% python3 -q
>>> import numpy as np
>>> from numpy import linalg as LA
>>> np.set_printoptions(precision=2, suppress=True, linewidth=120)
>>> X = np.load("layer14.npy")
>>> print(X)
[[0 1 1 1]
 [1 0 0 1]
 [1 0 0 0]
 [1 1 0 0]]
>>> hat = np.triu(np.array([[0, 2, 0, 3], [0, 1, 3, 0], [1, 0, 3, 2], [3, 1, 2, 0]]), 1) + np.eye(4)
>>> A2 = hat @ X @ LA.inv(hat)
>>> print(np.trace(A2), np.trace(X))
0.0 0
>>> print(LA.matrix_rank(A2))
4
>>> print(round(LA.det(A2), 2))
1.0
>>> print(np.round(np.poly(A2), 2) + 0)
[ 1.  0. -4. -2.  1.]
>>> J = np.load("test13.npy")
>>> print(J)
[[ 1.12  1.54 -2.31 -0.18]
 [ 0.52 -1.61 -1.4  -2.04]
 [-0.93  1.08  1.31 -2.29]
 [ 0.97  1.54 -0.54  2.32]
 [ 1.19 -0.18 -0.1   2.75]
 [ 1.79  1.54  1.84 -0.21]
 [ 0.36  1.37 -2.01 -1.72]
 [-2.75  1.13 -0.38  0.01]
 [-2.86 -0.72  0.55 -0.12]
 [ 2.43 -0.34 -0.97 -1.42]
 [-0.57  2.7   0.11 -1.18]
 [ 1.45 -1.75 -0.73  1.82]
 [ 1.93  1.02  0.68 -1.94]
 [-0.34 -1.49  2.11 -1.49]
 [ 2.43 -0.86 -0.66  1.39]
 [ 1.67  2.26 -0.97  0.39]
 [-1.81  0.78 -2.16 -0.64]
 [-1.18  2.44 -0.98  0.84]
 [ 0.87 -1.56 -2.    1.34]
 [ 2.58 -0.6   1.27  0.63]
 [-0.01 -0.22 -1.52 -2.58]
 [-1.21 -2.45 -0.6   1.08]
 [-1.71 -0.49  0.35  2.39]
 [ 2.06 -0.47  1.76  1.2 ]
 [ 1.54 -1.48  2.06  0.44]
 [-1.31 -0.74 -2.09  1.54]
 [-1.89 -0.66  0.48  2.18]
 [ 1.22  1.46  1.61  1.68]
 [-2.15  0.65  1.87 -0.68]
 [-2.59 -1.1   0.44  0.93]
 [-2.05 -0.46  1.21  1.77]
 [ 0.28 -0.82 -2.87  0.2 ]
 [ 2.61 -0.49 -0.29  1.36]
 [ 0.94 -0.44 -0.27 -2.8 ]
 [ 1.06 -1.18 -0.07 -2.54]
 [-1.66 -0.65  2.4   0.14]]
>>> vec = np.array([3, 3, 1, 2])
>>> target = J @ vec
>>> coef, lr = np.zeros(4), 1 / LA.norm(J, 2) ** 2
>>> for i in range(3):
...     coef -= lr * J.T @ (J @ coef - target)
...     if i % 1 == 0: print(i, round(LA.norm(J @ coef - target), 2))
... 
0 12.76
1 5.61
2 2.52
>>> print(round(LA.cond(J), 2))
1.35
>>> print(coef)
[2.99 2.69 0.94 1.91]
>>> A2 = np.c_[J[:, :1] @ np.array([[-2]]), np.array([-2, 0, 1, 2, 1, 1, 0, 3, -2, 0, 0, 0, -1, -2, 1, 0, -2, 0, 3, 0, 2, -3, 0, 2, 0, -3, 0, 2, 2, 0, -2, 1, 0, 3, 3, -3])]
>>> print(A2)
[[-2.24 -2.  ]
 [-1.04  0.  ]
 [ 1.86  1.  ]
 [-1.94  2.  ]
 [-2.38  1.  ]
 [-3.58  1.  ]
 [-0.72  0.  ]
 [ 5.5   3.  ]
 [ 5.72 -2.  ]
 [-4.86  0.  ]
 [ 1.14  0.  ]
 [-2.9   0.  ]
 [-3.86 -1.  ]
 [ 0.68 -2.  ]
 [-4.86  1.  ]
 [-3.34  0.  ]
 [ 3.62 -2.  ]
 [ 2.36  0.  ]
 [-1.74  3.  ]
 [-5.16  0.  ]
 [ 0.02  2.  ]
 [ 2.42 -3.  ]
 [ 3.42  0.  ]
 [-4.12  2.  ]
 [-3.08  0.  ]
 [ 2.62 -3.  ]
 [ 3.78  0.  ]
 [-2.44  2.  ]
 [ 4.3   2.  ]
 [ 5.18  0.  ]
 [ 4.1  -2.  ]
 [-0.56  1.  ]
 [-5.22  0.  ]
 [-1.88  3.  ]
 [-2.12  3.  ]
 [ 3.32 -3.  ]]
>>> print(LA.matrix_rank(A2))
2
>>> print(LA.matrix_rank(np.c_[J, A2]))
5
>>> print(LA.norm(LA.qr(J)[0].T @ A2, axis=0) ** 2 / ((A2 ** 2).sum(axis=0) + 1e-12))
[1.   0.12]
>>> print(np.round(LA.norm(A2 - J @ LA.lstsq(J, A2)[0], axis=0), 2) + 0)
[0.  9.8]
>>> A2 = np.array([[-3, -3, 2, -3, 0],
...     [-2, -3, -2, 0, -1],
...     [-2, 0, -2, 2, 3],
...     [-3, 2, -3, 1, 0],
...     [-1, 0, 2, -1, 2]])
>>> M = np.tril(A2)
>>> print(M)
[[-3  0  0  0  0]
 [-2 -3  0  0  0]
 [-2  0 -2  0  0]
 [-3  2 -3  1  0]
 [-1  0  2 -1  2]]
>>> A2 = np.array([[2, 2], [0, 0]])
>>> basis = np.kron(A2, M)
>>> print(basis.shape)
(10, 10)
>>> print(round(LA.norm(basis, 2), 2), round(LA.norm(A2, 2) * LA.norm(M, 2), 2))
16.81 16.81
>>> print(basis)
[[-6  0  0  0  0 -6  0  0  0  0]
 [-4 -6  0  0  0 -4 -6  0  0  0]
 [-4  0 -4  0  0 -4  0 -4  0  0]
 [-6  4 -6  2  0 -6  4 -6  2  0]
 [-2  0  4 -2  4 -2  0  4 -2  4]
 [ 0  0  0  0  0  0  0  0  0  0]
 [ 0  0  0  0  0  0  0  0  0  0]
 [ 0  0  0  0  0  0  0  0  0  0]
 [ 0  0  0  0  0  0  0  0  0  0]
 [ 0  0  0  0  0  0  0  0  0  0]]
>>> print(LA.matrix_rank(basis))
5
